In [1]: import numpy as np

In [2]: np.set_printoptions(suppress=True, linewidth=120)

In [3]: data = np.loadtxt("out7.csv", delimiter=",")

In [4]: data.round(2)
Out[4]: 
array([[ 0.01, -0.71,  0.71],
       [-0.71,  0.49,  0.51],
       [ 0.71,  0.51,  0.49]])

In [5]: x0 = np.array([-1, 2, -2])

In [6]: h1 = np.maximum(data @ x0, 0)

In [7]: np.round(np.maximum(data @ x0, 0) - np.maximum(-data @ x0, 0), 2)
Out[7]: array([-2.84,  0.69, -0.69])

In [8]: h1.round(2)
Out[8]: array([0.  , 0.69, 0.  ])

In [9]: np.round(data.T @ h1, 2)
Out[9]: array([-0.49,  0.34,  0.35])

In [10]: M = np.array([[0, 0, 4], [0, 5, 0], [-2, 0, 0]])

In [11]: M[:, 2] @ M[:, 1]
Out[11]: np.int64(0)

In [12]: M @ M.T
Out[12]: 
array([[16,  0,  0],
       [ 0, 25,  0],
       [ 0,  0,  4]])

In [13]: np.round(np.linalg.norm(M, axis=0), 2)
Out[13]: array([2., 5., 4.])

In [14]: np.round(np.linalg.pinv(M), 2)
Out[14]: 
array([[ 0.  ,  0.  , -0.5 ],
       [ 0.  ,  0.2 ,  0.  ],
       [ 0.25,  0.  ,  0.  ]])

In [15]: np.round(np.linalg.svd(M, compute_uv=False), 2)
Out[15]: array([5., 4., 2.])

In [16]: feats = np.loadtxt("a.csv", delimiter=",")

In [17]: feats
Out[17]: 
array([[1.  , 0.2 , 0.04, 0.01, 0.  ],
       [0.2 , 1.  , 0.2 , 0.04, 0.01],
       [0.04, 0.2 , 1.  , 0.2 , 0.04],
       [0.01, 0.04, 0.2 , 1.  , 0.2 ],
       [0.  , 0.01, 0.04, 0.2 , 1.  ]])

In [18]: x0 = np.ones(5)

In [19]: for _ in range(4):
    ...:     x0 = feats @ x0
    ...:     x0 /= np.linalg.norm(x0)
    ...:     print(round(x0 @ feats @ x0, 2))
    ...: 
1.39
1.39
1.4
1.4

In [20]: x0.round(2)
Out[20]: array([0.34, 0.49, 0.53, 0.49, 0.34])

In [21]: evals, evecs = np.linalg.eigh(feats)

In [22]: x0 = np.array([5, 5, 5, 1, -3])

In [23]: (np.sign(evecs[:, -1].round(6)) == np.sign(evecs[0, -1].round(6))).astype(int)
Out[23]: array([1, 1, 1, 1, 1])

In [24]: round(float(x0 @ feats @ x0 / (x0 @ x0)), 2), round(float(evals[0]), 2), round(evals[-1], 2)
Out[24]: (1.26, 0.69, np.float64(1.4))

In [25]: np.round(evecs * np.maximum(evals, 0) @ evecs.T, 2) + 0
Out[25]: 
array([[1.  , 0.2 , 0.04, 0.01, 0.  ],
       [0.2 , 1.  , 0.2 , 0.04, 0.01],
       [0.04, 0.2 , 1.  , 0.2 , 0.04],
       [0.01, 0.04, 0.2 , 1.  , 0.2 ],
       [0.  , 0.01, 0.04, 0.2 , 1.  ]])

In [26]: np.round(evecs * np.sqrt(evals) @ evecs.T, 2) + 0
Out[26]: 
array([[0.99, 0.1 , 0.01, 0.  , 0.  ],
       [0.1 , 0.99, 0.1 , 0.01, 0.  ],
       [0.01, 0.1 , 0.99, 0.1 , 0.01],
       [0.  , 0.01, 0.1 , 0.99, 0.1 ],
       [0.  , 0.  , 0.01, 0.1 , 0.99]])

In [27]: np.round(evecs * np.abs(evals) @ evecs.T, 2) + 0
Out[27]: 
array([[1.  , 0.2 , 0.04, 0.01, 0.  ],
       [0.2 , 1.  , 0.2 , 0.04, 0.01],
       [0.04, 0.2 , 1.  , 0.2 , 0.04],
       [0.01, 0.04, 0.2 , 1.  , 0.2 ],
       [0.  , 0.01, 0.04, 0.2 , 1.  ]])

In [28]: np.round(np.linalg.eigvalsh(feats[1:, 1:]), 2)
Out[28]: array([0.71, 0.85, 1.08, 1.36])

In [29]: O, evecs = np.linalg.qr(feats[:, :4])[0], np.linalg.qr(feats[:, 4:])[0]

In [30]: s = np.linalg.svd(O.T @ evecs, compute_uv=False)

In [31]: s.round(2)
Out[31]: array([0.39])

In [32]: (s > 0.9).sum()
Out[32]: np.int64(0)

In [33]: rng = np.random.default_rng(52)

In [34]: lab = rng.permutation(5)

In [35]: lab
Out[35]: array([2, 3, 4, 1, 0])

In [36]: A2 = feats[lab][:, lab]

In [37]: np.trace(A2)
Out[37]: np.float64(5.0)

In [38]: np.round(np.sort(np.abs(np.linalg.eigvals(A2))), 2)
Out[38]: array([0.69, 0.79, 0.95, 1.17, 1.4 ])

In [39]: round(np.linalg.det(A2), 2), round(float(np.linalg.det(feats[lab])), 2)
Out[39]: (np.float64(0.85), -0.85)

In [40]: A2
Out[40]: 
array([[1.  , 0.2 , 0.04, 0.2 , 0.04],
       [0.2 , 1.  , 0.2 , 0.04, 0.01],
       [0.04, 0.2 , 1.  , 0.01, 0.  ],
       [0.2 , 0.04, 0.01, 1.  , 0.2 ],
       [0.04, 0.01, 0.  , 0.2 , 1.  ]])

In [41]: evals, evecs = np.linalg.eigh(A2)

In [42]: evals.round(2)
Out[42]: array([0.69, 0.79, 0.95, 1.17, 1.4 ])

In [43]: np.round(np.linalg.eigvalsh(A2 @ A2), 2)
Out[43]: array([0.48, 0.62, 0.9 , 1.37, 1.96])

In [44]: W0 = np.load("m.npy")

In [45]: W0.round(2)
Out[45]: 
array([[-0.26, -0.69, -0.62],
       [-0.13, -0.37,  0.72],
       [ 0.92, -0.39,  0.02],
       [ 0.26,  0.48, -0.32]])

In [46]: O = W0.astype(float).copy()

In [47]: for j in range(3):
    ...:     O[:, j] -= O[:, :j] @ (O[:, :j].T @ O[:, j])
    ...:     O[:, j] /= np.linalg.norm(O[:, j])
    ...: 

In [48]: np.round(O.T @ W0, 2) + 0
Out[48]: 
array([[1., 0., 0.],
       [0., 1., 0.],
       [0., 0., 1.]])

In [49]: O.round(2)
Out[49]: 
array([[-0.26, -0.69, -0.62],
       [-0.13, -0.37,  0.72],
       [ 0.92, -0.39,  0.02],
       [ 0.26,  0.48, -0.32]])

In [50]: np.round(O.T @ O, 2) + 0
Out[50]: 
array([[1., 0., 0.],
       [0., 1., 0.],
       [0., 0., 1.]])
